>>> import numpy as np
>>> from numpy import linalg as LA
>>> np.set_printoptions(precision=4, suppress=True, linewidth=120, sign=" ")
>>> W0 = np.load("case6.npy")
>>> W0
array([[-1.    ,  1.4   ,  0.2   , -0.1   ,  0.2   ,  1.1466, -1.    , -1.5   ,  0.6   , -0.2   ,  0.2   , -0.1   ],
       [ 0.1   , -0.4   ,  0.3   , -0.5   ,  0.8   ,  3.6025,  0.4   , -0.4   ,  0.3   , -0.2   , -1.3   ,  0.    ],
       [ 0.1   , -0.5   ,  1.2   , -0.9   , -1.    , -4.192 ,  1.    , -0.2   , -0.5   , -0.9   , -2.6   , -0.9   ],
       [-0.6   , -0.2   , -2.2   , -0.7   , -0.4   , -1.733 , -0.8   , -0.4   ,  0.8   ,  0.5   ,  1.    ,  0.    ],
       [ 1.1   , -0.9   ,  0.2   , -0.5   ,  1.7   ,  6.6886, -1.    ,  2.2   , -0.6   ,  0.1   ,  1.5   , -0.4   ],
       [ 0.2   , -0.5   , -0.2   ,  2.3   , -0.6   , -2.4506, -1.7   , -0.1   ,  1.2   , -2.3   ,  0.5   , -1.9   ],
       [-0.1   ,  0.7   ,  0.7   , -0.7   ,  1.2   ,  4.7963,  0.4   ,  1.1   , -1.2   ,  0.9   ,  0.    ,  0.8   ],
       [-0.4   ,  0.9   ,  1.    ,  0.9   , -0.2   , -0.1948, -0.9   ,  0.7   ,  1.    ,  0.1   ,  0.7   , -0.3   ],
       [-1.7   ,  0.4   , -1.8   , -0.3   ,  0.9   ,  3.4899,  0.2   , -2.    , -0.6   ,  0.7   ,  0.5   , -0.7   ],
       [ 1.6   ,  0.1   ,  1.4   ,  0.4   ,  1.9   ,  7.3425, -1.4   , -1.1   , -0.2   , -0.3   , -1.1   ,  0.3   ],
       [ 0.4   , -0.2   , -0.3   , -0.4   ,  1.6   ,  6.1586, -0.3   , -0.3   , -0.5   , -0.7   ,  0.3   , -1.3   ],
       [ 0.5   ,  1.6   , -1.1   ,  0.1   ,  1.9   ,  7.2589, -0.2   ,  0.5   ,  1.3   , -0.2   ,  0.    , -0.7   ],
       [-1.8   , -0.5   ,  0.3   , -0.1   ,  1.4   ,  5.9423,  0.5   , -1.3   , -0.4   ,  0.4   , -1.6   , -0.1   ],
       [ 0.6   , -0.5   ,  0.6   ,  0.9   ,  0.5   ,  1.7454,  1.1   ,  1.4   ,  1.2   ,  2.2   ,  1.4   , -0.5   ],
       [ 2.5   , -0.4   , -2.6   , -1.5   ,  0.6   ,  2.7837, -0.3   ,  0.4   , -2.2   ,  0.4   , -0.7   ,  0.6   ],
       [-0.6   , -0.4   ,  0.2   , -1.4   , -0.3   , -1.5428,  1.5   ,  0.1   ,  0.4   ,  0.6   , -0.3   , -0.6   ],
       [ 0.7   ,  0.9   , -0.4   ,  1.    ,  0.3   ,  1.4553,  0.3   , -0.8   ,  0.2   ,  1.    ,  1.5   ,  0.2   ],
       [ 0.3   ,  0.8   , -1.    ,  2.5   ,  0.7   ,  2.9199,  0.1   ,  0.7   ,  0.1   , -1.5   ,  0.1   ,  1.1   ],
       [-3.6   ,  0.9   ,  3.    ,  0.1   ,  0.8   ,  2.8396,  0.6   , -1.    , -0.5   ,  0.1   , -1.3   , -0.4   ],
       [ 1.3   ,  0.4   , -1.3   ,  1.1   ,  1.5   ,  6.3319,  0.6   , -0.2   ,  0.6   , -1.7   ,  1.1   , -0.6   ],
       [-1.2   , -3.4   ,  1.8   , -0.4   ,  2.8   , 11.1778, -0.4   ,  0.6   ,  1.8   , -0.1   ,  0.1   , -0.3   ],
       [-0.5   , -0.5   , -0.2   , -0.8   ,  0.7   ,  2.8278,  0.5   , -0.5   ,  0.1   , -0.1   ,  0.4   , -0.1   ],
       [ 0.4   , -0.8   ,  0.8   ,  0.4   ,  1.6   ,  6.5841,  1.9   ,  0.1   , -0.5   , -0.8   ,  0.    ,  1.4   ],
       [-1.    , -1.6   , -2.1   ,  1.    ,  1.4   ,  5.3025, -0.9   , -0.2   , -0.2   , -0.6   ,  0.5   ,  0.3   ],
       [ 0.2   ,  0.9   ,  1.1   , -1.1   ,  0.    , -0.2269,  0.2   , -0.1   ,  0.5   , -0.2   ,  0.1   , -0.6   ],
       [ 1.6   , -1.    ,  0.3   , -0.9   , -0.1   , -0.3764,  1.    ,  0.6   , -0.1   , -1.5   , -0.1   ,  0.5   ],
       [-0.5   , -0.8   , -1.    ,  1.    ,  0.4   ,  1.2298, -0.6   ,  1.7   , -1.4   , -0.6   ,  0.2   , -1.2   ],
       [ 0.7   ,  0.7   ,  1.2   , -2.    , -1.1   , -4.6454, -1.1   , -1.4   ,  0.6   ,  0.6   , -0.1   ,  0.2   ],
       [-1.9   ,  0.4   , -0.5   ,  0.9   ,  0.4   ,  1.1435, -0.8   ,  2.2   , -0.4   , -0.8   ,  0.8   ,  0.    ],
       [-0.3   ,  1.3   ,  1.1   ,  1.    ,  0.4   ,  1.7867, -2.3   ,  0.    , -0.7   ,  0.6   , -0.4   , -1.7   ],
       [-1.2   ,  1.6   , -0.8   ,  1.7   , -1.2   , -4.8457, -0.1   ,  0.2   ,  0.7   , -0.3   , -0.7   , -0.4   ],
       [-0.1   ,  1.3   , -0.5   ,  0.2   ,  0.5   ,  2.6599, -0.8   , -0.7   ,  0.4   , -0.6   ,  0.    ,  0.6   ],
       [ 0.6   , -0.6   , -0.1   , -1.4   , -0.3   , -1.6729,  0.4   ,  2.5   ,  0.9   ,  1.3   , -1.    ,  1.1   ],
       [-0.7   ,  0.    , -1.5   ,  0.4   ,  2.    ,  7.5332, -0.2   , -0.9   ,  1.1   ,  0.3   , -0.7   ,  1.3   ],
       [ 0.5   , -1.8   ,  0.8   , -0.4   ,  0.6   ,  1.7587,  0.5   , -0.4   ,  2.4   , -2.    , -0.5   , -0.1   ],
       [ 0.    ,  0.4   , -0.3   , -2.    ,  0.7   ,  2.7951,  1.    , -0.1   ,  2.5   ,  0.3   , -0.8   ,  0.2   ],
       [-1.1   , -0.7   , -0.7   ,  0.4   ,  0.8   ,  3.2936,  0.2   ,  1.5   , -0.7   ,  0.    ,  1.    ,  1.5   ],
       [-1.2   ,  0.2   ,  0.8   , -1.2   ,  0.8   ,  3.3402,  1.5   , -0.5   ,  0.    , -2.2   , -1.4   , -0.2   ],
       [ 0.5   , -0.3   ,  1.1   , -0.8   ,  0.4   ,  1.3787, -1.2   , -0.5   , -0.7   , -1.6   , -1.6   , -2.1   ],
       [-1.1   , -1.1   ,  0.4   ,  0.8   ,  0.    ,  0.002 , -1.1   , -0.2   , -0.1   ,  1.4   , -1.7   ,  0.8   ],
       [-1.    ,  0.3   ,  0.6   , -1.2   ,  0.3   ,  1.3169,  0.8   , -0.6   ,  1.1   ,  0.7   , -0.3   , -1.1   ],
       [-2.4   , -0.8   , -0.1   ,  1.1   ,  0.5   ,  1.6132,  0.1   ,  1.2   ,  0.    , -1.3   ,  0.4   ,  1.7   ]])
>>> G = np.cov(W0, rowvar=False)
>>> round(float(np.corrcoef(W0[:, 9], W0[:, 4])[0, 1]), 4)
-0.0449
